>>> import numpy as np
>>> from numpy import linalg as LA
>>> np.set_printoptions(suppress=True, linewidth=120)
>>> def rnd(a):
...     return np.round(a, 3) + 0
... 
>>> Z = np.array([[2, 4, 3, 0, 3, 3, 2, 3, 1],
...     [1, 3, 2, 3, 4, 4, 1, 3, 1],
...     [4, 2, 0, 5, 3, 2, 3, 0, 0],
...     [4, 1, 1, 3, 1, 2, 1, 2, 2]])
>>> rng = np.random.default_rng(324598)
>>> W0 = rng.normal(size=(21, 4)) @ Z + np.array([7, 2, -8, -4, 3, -7, -1, 4, 0])
>>> print(rnd(W0))
[[  6.6    -1.543 -11.945  -4.218  -0.265 -11.777  -0.635  -1.587  -2.621]
 [  5.317   5.329  -5.83   -3.259   7.136  -3.497  -0.43    6.564  -0.107]
 [ 12.305   7.038  -7.441   5.649  10.798  -1.818   4.566   4.614  -0.755]
 [ 16.92    7.009  -6.373   9.921  11.255   0.949   4.242   7.935   2.769]
 [  3.589   3.765  -8.197  -4.97    5.443  -6.98    0.184   2.366  -2.884]
 [ -0.939   0.68   -8.322 -10.859   1.152  -9.513  -4.002   2.618  -2.328]
 [ -4.982  -7.054 -15.304 -15.461  -6.96  -19.675  -5.6    -7.443  -7.18 ]
 [ 14.207  12.755  -1.455   6.266  15.742   5.238   4.882  12.784   3.201]
 [  8.43    6.425  -5.619  -3.222   7.028  -4.127   1.869   5.796  -0.266]
 [  6.791   0.223 -10.04   -1.432   2.759  -7.757  -1.281   2.141  -0.767]
 [ 11.074  14.512   1.122  -1.232  14.642   4.441   4.144  14.24    2.99 ]
 [  5.823 -10.774 -18.017  -1.092  -7.008 -16.719  -5.361  -6.013  -2.18 ]
 [ 13.974   6.318  -5.702   2.415   7.789  -2.17    2.93    7.219   2.101]
 [ 16.065   4.888  -5.453   1.624   5.241  -2.897   1.911   8.186   4.067]
 [ 19.346   8.357  -5.201  11.74   12.557   2.833   5.061   9.772   4.111]
 [ 15.028   3.724  -7.812   2.635   5.083  -4.837   2.727   4.708   1.697]
 [  1.4    -3.769 -12.604  -7.141  -1.943 -12.921  -4.009  -1.795  -3.121]
 [  5.807  -0.396 -10.727  -2.716   1.881  -9.13   -1.336   0.793  -1.692]
 [  4.982   2.787  -6.793  -7.628   2.596  -7.292  -1.586   4.735  -0.195]
 [  3.263  -3.289 -11.51   -6.981  -2.115 -12.002  -4.033  -0.07   -1.554]
 [  9.637   1.74   -8.14    0.458   4.089  -5.049  -0.98    5.332   1.604]]
>>> Xc = W0 - W0.mean(axis=0)
>>> V = LA.svd(Xc)[2][:5]
>>> A2 = Xc - Xc @ V.T @ V
>>> print(rnd(np.diag(V.T @ V)))
[0.817 0.518 0.502 0.879 0.557 0.29  0.417 0.649 0.372]
>>> print(rnd((Xc @ V.T).std(axis=0)))
[14.894  5.573  2.162  1.446  0.   ]
>>> print(rnd(A2.std(axis=0)))
[0. 0. 0. 0. 0. 0. 0. 0. 0.]
>>> print(rnd(LA.norm(A2) / LA.norm(Xc)))
0.0
>>> print(LA.norm(A2, axis=1).round(6).argmax())
0
>>> A2 = W0 / np.sqrt((W0 ** 2).mean(axis=1, keepdims=True))
>>> print(LA.matrix_rank(A2) == LA.matrix_rank(W0))
True
>>> print(rnd(A2[17]))
[ 1.105 -0.075 -2.041 -0.517  0.358 -1.738 -0.254  0.151 -0.322]
>>> left, sig, vt = LA.svd(W0)
>>> print(np.argmax(sig[:-1] / (sig[1:] + 1e-6)) + 1)
5
>>> A2 = left[:, :5] @ np.diag(sig[:5]) @ vt[:5]
>>> print(rnd(LA.norm(W0 - A2) / LA.norm(W0)))
0.0
>>> print(rnd(LA.norm(W0 - A2, 2)), rnd(sig[5]))
0.0 0.0
>>> arr = np.loadtxt("w.csv", delimiter=",")
>>> print(arr)
[[ -0.288  -0.983   0.053  -0.501   0.247  -0.687  -0.999  -1.067  -1.025   0.597  -1.   ]
 [ -1.005  -2.685   0.402  -1.015   0.633  -1.642  -1.87   -3.075  -2.337   1.703  -2.884]
 [  0.184   1.117  -0.207   0.313  -0.348   0.534   0.757   1.077   0.772  -0.71    1.053]
 [ -1.702  -4.716   0.62   -1.556   1.067  -2.9    -3.385  -5.079  -4.19    2.693  -5.132]
 [ -1.163  -2.728   0.414  -1.053   0.752  -1.85   -2.068  -3.055  -2.439   1.851  -3.157]
 [ -0.23   -1.333  -0.061  -0.55    0.314  -0.822  -0.933  -1.324  -1.203   0.885  -1.394]
 [  2.9     7.594  -1.033   2.791  -2.077   4.836   5.795   8.63    6.819  -4.817   8.867]
 [ -6.414 -17.006   2.139  -6.27    4.136 -10.652 -12.512 -19.216 -14.816  10.563 -18.928]
 [  3.998   9.664  -1.178   3.554  -2.515   6.05    7.512  10.862   8.651  -6.211  11.147]
 [ -1.538  -4.008   0.351  -1.43    0.962  -2.529  -2.811  -4.56   -3.221   2.402  -4.455]]
>>> W1 = np.array([[8, 7, 1],
...     [5, 6, -1],
...     [-2, -4, 6],
...     [-3, -7, -6],
...     [-1, 0, 9],
...     [1, -8, 4],
...     [7, 4, 7],
...     [6, -5, 8],
...     [9, 8, 6],
...     [8, 8, 4],
...     [0, 4, -8]])
>>> c = np.array([7, -2, 7])
>>> hid = np.maximum(arr @ W1 + c, 0)
>>> print((hid > 0).astype(int))
[[0 0 0]
 [0 0 0]
 [1 1 1]
 [0 0 0]
 [0 0 0]
 [0 0 1]
 [1 1 1]
 [0 0 0]
 [1 1 1]
 [0 0 0]]
>>> print(rnd(hid))
[[  0.      0.      0.   ]
 [  0.      0.      0.   ]
 [ 27.443   2.706   9.234]
 [  0.      0.      0.   ]
 [  0.      0.      0.   ]
 [  0.      0.      0.926]
 [183.956  41.285  40.328]
 [  0.      0.      0.   ]
 [233.49   55.25   51.873]
 [  0.      0.      0.   ]]
>>> Z = np.array([[-1, -3], [1, -2], [-1, 1]])
>>> print((hid @ Z).round(6).argmax(axis=1))
[0 0 0 0 0 1 0 0 0 0]
>>> Xc = hid - hid.mean(axis=0)
>>> V = LA.svd(Xc)[2][:1]
>>> A2 = Xc - Xc @ V.T @ V
>>> print(rnd((Xc @ V.T).std(axis=0)))
[87.424]
>>> x0 = np.array([3, 1, 9, 3, 6, 3, 9, 8, 4, 6, 8])
>>> print((arr @ x0).argmax())
8
>>> print(rnd(arr @ x0))
[ -29.497  -69.887   22.94  -123.963  -73.646  -34.447  207.921 -456.593  265.796 -107.459]
>>> print(rnd(arr @ (2 * x0)))
[ -58.994 -139.774   45.88  -247.926 -147.292  -68.894  415.842 -913.186  531.592 -214.918]
>>> print(rnd((arr * x0).sum(axis=1)))
[ -29.497  -69.887   22.94  -123.963  -73.646  -34.447  207.921 -456.593  265.796 -107.459]
>>> rank = LA.matrix_rank(W0)
>>> print(rank)
5
>>> null = LA.svd(W0)[2][rank:].T
>>> print([int(LA.matrix_rank(W0[:i])) for i in range(1, len(W0) + 1)])
[1, 2, 3, 4, 5, 5, 5, 5, 5, 5, 5, 5, 5, 5, 5, 5, 5, 5, 5, 5, 5]
>>> print(np.allclose(W0 @ null, 0))
True
>>> print([int(LA.matrix_rank(np.delete(W0, i, axis=0))) for i in range(21)])
[5, 5, 5, 5, 5, 5, 5, 5, 5, 5, 5, 5, 5, 5, 5, 5, 5, 5, 5, 5, 5]
>>> print(LA.matrix_rank(W0.T @ W0), LA.matrix_rank(W0 @ W0.T))
5 5
>>> left, sig, vt = LA.svd(arr)
>>> print(rnd(sig))
[54.643  0.609  0.506  0.36   0.343  0.289  0.223  0.202  0.151  0.034]
>>> print(np.argmax(sig[:-1] / (sig[1:] + 1e-6)) + 1)
1
>>> A2 = left[:, :1] @ np.diag(sig[:1]) @ vt[:1]
>>> print(rnd(LA.norm(arr - A2, 2)), rnd(sig[1]))
0.609 0.609
>>> print(LA.matrix_rank(arr, rtol=0.05))
1
>>> K, _ = LA.qr(np.array([[0.4, -0.2, 2.3, -0.8, 0.7, -0.7, 0.1, 0.5, -1.8],
...     [-0.4, 1.3, -0.5, -0.1, -0.2, 0.4, -0.2, 0.5, 1.2],
...     [-1.2, -0.6, 0.6, -0.8, 0.2, -1.0, -0.8, -1.4, -0.8],
...     [1.5, 0.5, 0.1, -0.2, 1.7, 0.9, -0.6, 1.2, 0.0],
...     [0.1, 0.8, -0.7, -0.4, 1.6, -0.8, 0.2, -0.6, 0.7],
...     [0.5, -1.0, -0.7, -0.3, -1.7, -0.4, 0.0, -1.1, -0.7],
...     [-0.2, 0.6, -0.5, 1.1, -0.6, -0.9, 1.6, 1.5, 1.7],
...     [2.5, -1.1, -0.7, 0.7, -1.3, -1.0, 0.0, 0.9, -1.7],
...     [0.0, 0.1, 3.0, 0.4, -0.5, -0.3, 1.7, -1.6, 0.6]]))
>>> print(rnd(K))
[[-0.123  0.048 -0.58  -0.388  0.105 -0.292 -0.002  0.599  0.201]
 [ 0.123 -0.54   0.087 -0.136  0.704 -0.036  0.406 -0.065 -0.028]
 [ 0.369  0.391 -0.069 -0.266 -0.125 -0.385  0.452 -0.199 -0.476]
 [-0.462 -0.377 -0.114 -0.307 -0.271  0.274  0.014  0.016 -0.623]
 [-0.031 -0.368  0.135 -0.335 -0.201 -0.606 -0.376 -0.387  0.188]
 [-0.154  0.396  0.193 -0.184  0.569 -0.045 -0.547 -0.001 -0.351]
 [ 0.062 -0.248  0.108  0.593 -0.038 -0.472 -0.107  0.428 -0.391]
 [-0.769  0.236  0.107  0.194  0.09  -0.313  0.39  -0.161  0.14 ]
 [ 0.    -0.045 -0.748  0.361  0.172 -0.018 -0.164 -0.488 -0.113]]
>>> print(rnd(K.T @ K))
[[1. 0. 0. 0. 0. 0. 0. 0. 0.]
 [0. 1. 0. 0. 0. 0. 0. 0. 0.]
 [0. 0. 1. 0. 0. 0. 0. 0. 0.]
 [0. 0. 0. 1. 0. 0. 0. 0. 0.]
 [0. 0. 0. 0. 1. 0. 0. 0. 0.]
 [0. 0. 0. 0. 0. 1. 0. 0. 0.]
 [0. 0. 0. 0. 0. 0. 1. 0. 0.]
 [0. 0. 0. 0. 0. 0. 0. 1. 0.]
 [0. 0. 0. 0. 0. 0. 0. 0. 1.]]
>>> print(rnd(LA.norm(K, axis=0)))
[1. 1. 1. 1. 1. 1. 1. 1. 1.]
>>> print(rnd(K @ K.T))
[[1. 0. 0. 0. 0. 0. 0. 0. 0.]
 [0. 1. 0. 0. 0. 0. 0. 0. 0.]
 [0. 0. 1. 0. 0. 0. 0. 0. 0.]
 [0. 0. 0. 1. 0. 0. 0. 0. 0.]
 [0. 0. 0. 0. 1. 0. 0. 0. 0.]
 [0. 0. 0. 0. 0. 1. 0. 0. 0.]
 [0. 0. 0. 0. 0. 0. 1. 0. 0.]
 [0. 0. 0. 0. 0. 0. 0. 1. 0.]
 [0. 0. 0. 0. 0. 0. 0. 0. 1.]]
>>> print(rnd(LA.svd(K, compute_uv=False)))
[1. 1. 1. 1. 1. 1. 1. 1. 1.]
>>> u = np.array([-1, 3, 2, 2, -1, 2, 2, 2, 1])
>>> A2 = K + np.outer(u, np.eye(9)[1])
>>> print(LA.matrix_rank(A2 - K))
1
>>> print(rnd(LA.det(A2) / LA.det(K)), rnd(1 + LA.solve(K, u)[1]))
0.45 0.45
>>> print(LA.matrix_rank(LA.inv(A2) - LA.inv(K), tol=1e-8))
1
>>> print(rnd(A2))
[[-0.123 -0.952 -0.58  -0.388  0.105 -0.292 -0.002  0.599  0.201]
 [ 0.123  2.46   0.087 -0.136  0.704 -0.036  0.406 -0.065 -0.028]
 [ 0.369  2.391 -0.069 -0.266 -0.125 -0.385  0.452 -0.199 -0.476]
 [-0.462  1.623 -0.114 -0.307 -0.271  0.274  0.014  0.016 -0.623]
 [-0.031 -1.368  0.135 -0.335 -0.201 -0.606 -0.376 -0.387  0.188]
 [-0.154  2.396  0.193 -0.184  0.569 -0.045 -0.547 -0.001 -0.351]
 [ 0.062  1.752  0.108  0.593 -0.038 -0.472 -0.107  0.428 -0.391]
 [-0.769  2.236  0.107  0.194  0.09  -0.313  0.39  -0.161  0.14 ]
 [ 0.     0.955 -0.748  0.361  0.172 -0.018 -0.164 -0.488 -0.113]]
>>> X = np.array([[1.6, 0.0, 0.1, 0.3, -0.3, 0.6, -0.2, 0.3, 0.3],
...     [-0.2, 0.3, 0.9, -0.8, -1.4, 2.3, 1.0, 2.1, 0.8],
...     [-0.2, -0.8, 1.6, 0.5, 1.1, 1.6, 0.7, 0.4, -0.8],
...     [0.0, -0.8, -1.0, 1.2, 1.2, 1.1, -0.6, -1.3, -3.8],
...     [-1.2, 2.1, 0.7, 1.1, 0.0, 0.1, 0.2, 0.1, 0.3],
...     [-0.8, -0.5, 0.6, 1.1, -2.0, 0.8, 0.6, 1.2, 1.9]])
>>> X[4] = X[1] + 0.02 * rng.normal(size=9)
>>> print(rnd(X))
[[ 1.6    0.     0.1    0.3   -0.3    0.6   -0.2    0.3    0.3  ]
 [-0.2    0.3    0.9   -0.8   -1.4    2.3    1.     2.1    0.8  ]
 [-0.2   -0.8    1.6    0.5    1.1    1.6    0.7    0.4   -0.8  ]
 [ 0.    -0.8   -1.     1.2    1.2    1.1   -0.6   -1.3   -3.8  ]
 [-0.149  0.276  0.917 -0.8   -1.368  2.326  0.998  2.064  0.811]
 [-0.8   -0.5    0.6    1.1   -2.     0.8    0.6    1.2    1.9  ]]
>>> left, sig, vt = LA.svd(X)
>>> print(np.argmax(sig[:-1] / (sig[1:] + 1e-6)) + 1)
5
>>> A2 = left[:, :5] @ np.diag(sig[:5]) @ vt[:5]
>>> print(LA.matrix_rank(A2))
5
>>> print(rnd(LA.norm(X - A2, 2)), rnd(sig[5]))
0.029 0.029
>>> print(rnd(np.abs(X - A2).max()))
0.014
>>> print(rnd(LA.norm(X - A2) / LA.norm(X)))
0.003
